% python3 -q
>>> import numpy as np
>>> import numpy.linalg as la
>>> np.set_printoptions(precision=2, suppress=True, linewidth=200)
>>> def rnd(a):
...     return np.round(a, 2) + 0
... 
>>> rng = np.random.default_rng(6784)
>>> feats = (rng.random((4, 4)) < 0.3) + np.eye(4)
>>> feats /= feats.sum(axis=1, keepdims=True)
>>> print(rnd(feats))
[[0.33 0.33 0.   0.33]
 [0.   1.   0.   0.  ]
 [0.   0.   1.   0.  ]
 [0.33 0.   0.33 0.33]]
>>> print(np.allclose(feats[:-1].T @ la.lstsq(feats[:-1].T, feats[-1])[0], feats[-1]))
True
>>> print(rnd(feats @ la.pinv(feats) @ feats))
[[0.33 0.33 0.   0.33]
 [0.   1.   0.   0.  ]
 [0.   0.   1.   0.  ]
 [0.33 0.   0.33 0.33]]
>>> M2 = feats / np.sqrt((feats ** 2).mean(axis=1, keepdims=True))
>>> print(M2[2])
[0. 0. 2. 0.]
>>> print(np.argsort(-la.norm(feats, axis=0).round(6), kind="stable")[:3])
[1 2 0]
>>> print(rnd(la.norm(feats, 2) / la.norm(feats)))
0.66
>>> U, sig, Vh = la.svd(feats)
>>> print(np.argmax(sig[:-1] / (sig[1:] + 1e-6)) + 1)
3
>>> M2 = U[:, :3] @ np.diag(sig[:3]) @ Vh[:3]
>>> print(la.matrix_rank(M2))
3
>>> print(rnd(np.abs(feats - M2).max()))
0.0
>>> print(la.matrix_rank(feats, rtol=0.05))
3
>>> print(rnd(M2))
[[0.33 0.33 0.   0.33]
 [0.   1.   0.   0.  ]
 [0.   0.   1.   0.  ]
 [0.33 0.   0.33 0.33]]
>>> K = np.array([[1, 2, 1, 0, 1, 1],
...     [0, 0, 2, 2, 1, 0],
...     [0, 1, 1, 0, 2, 0],
...     [0, 2, 0, 2, 0, 1],
...     [0, 0, 1, 2, 2, 2]])
>>> K[-1] = K[0] + 2 * K[1]
>>> print(K)
[[1 2 1 0 1 1]
 [0 0 2 2 1 0]
 [0 1 1 0 2 0]
 [0 2 0 2 0 1]
 [1 2 5 4 3 1]]
>>> U, sig, Vh = la.svd(K)
>>> V = Vh[:(sig > 1e-8).sum()]
>>> x0 = K[2] + -2 * K[0] + rng.integers(2) * np.eye(6)[5]
>>> print(x0)
[-2. -3. -1.  0.  0. -1.]
>>> print(la.matrix_rank(np.vstack([K, x0])))
5
>>> print(np.allclose(V.T @ V @ x0, x0))
False
>>> print(rnd(np.diag(V.T @ V)))
[0.47 0.78 0.77 0.91 0.81 0.26]
>>> print(rnd(la.norm(x0 - V.T @ V @ x0)))
0.86
>>> print(np.argsort(-la.norm(K, axis=0).round(6), kind="stable")[:3])
[2 3 4]
>>> print([round(float(x), 2) for x in la.svd(K, compute_uv=False)[:3]])
[8.59, 2.74, 2.35]
>>> print(la.cond(K) > 100)
True
>>> M2 = K / np.sqrt((K ** 2).mean(axis=1, keepdims=True))
>>> print(rnd(la.norm(M2, axis=1)))
[2.45 2.45 2.45 2.45 2.45]
>>> print(la.matrix_rank(K - K.mean(axis=1, keepdims=True)))
4
>>> print(rnd(M2[1]))
[0.   0.   1.63 1.63 0.82 0.  ]
>>> print(rnd(K - K.mean(axis=1, keepdims=True)))
[[ 0.    1.    0.   -1.    0.    0.  ]
 [-0.83 -0.83  1.17  1.17  0.17 -0.83]
 [-0.67  0.33  0.33 -0.67  1.33 -0.67]
 [-0.83  1.17 -0.83  1.17 -0.83  0.17]
 [-1.67 -0.67  2.33  1.33  0.33 -1.67]]
>>> E = np.load("case14.npy")
>>> print(E)
[[ 0.  5.  0.  0.  0.  0.]
 [ 5.  0.  5.  0.  0.  0.]
 [ 0.  5.  3.  5.  0.  0.]
 [ 0.  0.  5. -1.  5.  0.]
 [ 0.  0.  0.  5.  3.  5.]
 [ 0.  0.  0.  0.  5.  2.]]
>>> Q, r_ = la.qr(E)
>>> print(Q.shape, r_.shape)
(6, 6) (6, 6)
>>> print(np.allclose(r_.T @ r_, E.T @ E))
True
>>> print(abs(r_[0, 0]), rnd(la.norm(E[:, 0])))
5.0 5.0
>>> print(rnd(np.abs(np.diag(r_))))
[5.   7.07 5.43 6.19 6.02 1.34]
>>> idx = rng.permutation(4)
>>> print(idx)
[2 3 1 0]
>>> M2 = feats[idx][:, idx]
>>> print(np.allclose(M2, feats))
False
>>> print(rnd(M2))
[[1.   0.   0.   0.  ]
 [0.33 0.33 0.   0.33]
 [0.   0.   1.   0.  ]
 [0.   0.33 0.33 0.33]]
>>> print(rnd(np.trace(M2)))
2.67
>>> print(rnd(la.matrix_power(feats, 2)))
[[0.22 0.44 0.11 0.22]
 [0.   1.   0.   0.  ]
 [0.   0.   1.   0.  ]
 [0.22 0.11 0.44 0.22]]
>>> print(rnd(la.matrix_power(feats, 100)))
[[0.   0.67 0.33 0.  ]
 [0.   1.   0.   0.  ]
 [0.   0.   1.   0.  ]
 [0.   0.33 0.67 0.  ]]
>>> pr = np.eye(4)[3]
>>> for _ in range(6):
...     pr = pr @ feats
...     print(pr.round(2))
... 
[0.33 0.   0.33 0.33]
[0.22 0.11 0.44 0.22]
[0.15 0.19 0.52 0.15]
[0.1  0.23 0.57 0.1 ]
[0.07 0.27 0.6  0.07]
[0.04 0.29 0.62 0.04]
>>> M2 = E / np.sqrt((E ** 2).mean(axis=1, keepdims=True))
>>> print(rnd(E - E.mean(axis=1, keepdims=True)))
[[-0.83  4.17 -0.83 -0.83 -0.83 -0.83]
 [ 3.33 -1.67  3.33 -1.67 -1.67 -1.67]
 [-2.17  2.83  0.83  2.83 -2.17 -2.17]
 [-1.5  -1.5   3.5  -2.5   3.5  -1.5 ]
 [-2.17 -2.17 -2.17  2.83  0.83  2.83]
 [-1.17 -1.17 -1.17 -1.17  3.83  0.83]]
>>> print(rnd(la.norm(M2, axis=1)))
[2.45 2.45 2.45 2.45 2.45 2.45]
